In [1]: import numpy as np

In [2]: import numpy.linalg as la

In [3]: np.set_printoptions(precision=3, suppress=True, linewidth=140, sign=" ")

In [4]: data = np.loadtxt("data.csv", delimiter=",")

In [5]: data
Out[5]: 
array([[ 1., -3.,  1., -3., -3., -2., -2., -1.,  0.,  3.,  3., -2.],
       [ 0., -3.,  1., -1.,  0., -3.,  1.,  2.,  2.,  1., -3.,  3.],
       [ 0.,  0.,  3.,  1., -3.,  3., -1.,  1., -3., -2., -1.,  0.],
       [ 0.,  0.,  0.,  1.,  2., -2.,  2.,  2., -2.,  3.,  1.,  2.],
       [ 0.,  0.,  0.,  0.,  1., -2.,  3.,  2.,  3.,  2., -3., -1.],
       [ 0.,  0.,  0.,  0.,  0., -2., -3., -1., -3.,  0., -1.,  2.],
       [ 0.,  0.,  0.,  0.,  0.,  0., -1.,  1.,  2., -2.,  2., -2.],
       [ 0.,  0.,  0.,  0.,  0.,  0.,  0., -3., -1.,  3., -1., -2.],
       [ 0.,  0.,  0.,  0.,  0.,  0.,  0.,  0., -2.,  3.,  0., -2.],
       [ 0.,  0.,  0.,  0.,  0.,  0.,  0.,  0.,  0.,  1.,  0.,  3.],
       [ 0.,  0.,  0.,  0.,  0.,  0.,  0.,  0.,  0.,  0.,  0.,  2.],
       [ 0.,  0.,  0.,  0.,  0.,  0.,  0.,  0.,  0.,  0.,  0.,  0.]])

In [6]: print(data @ data)
[[  1.   6.   1.  -2. -15.  26. -13. -15.  -9. -13.  16.   3.]
 [  0.   9.   0.   3.  -5.  20.   2.  -9.  -2.   3.  10. -30.]
 [  0.   0.   9.   4. -10.   7. -18.  -8. -26. -15.   1.   9.]
 [  0.   0.   0.   1.   4.  -2.  12.   4.  16.   6.  -1.   3.]
 [  0.   0.   0.   0.   1.   2.   6.   1.   7.  13.   3. -21.]
 [  0.   0.   0.   0.   0.   4.   9.   2.   7.  -6.  -3.   8.]
 [  0.   0.   0.   0.   0.   0.   1.  -4.  -7.   9.  -3.  -6.]
 [  0.   0.   0.   0.   0.   0.   0.   9.   5.  -9.   3.  15.]
 [  0.   0.   0.   0.   0.   0.   0.   0.   4.  -3.   0.  13.]
 [  0.   0.   0.   0.   0.   0.   0.   0.   0.   1.   0.   3.]
 [  0.   0.   0.   0.   0.   0.   0.   0.   0.   0.   0.   0.]
 [  0.   0.   0.   0.   0.   0.   0.   0.   0.   0.   0.   0.]]
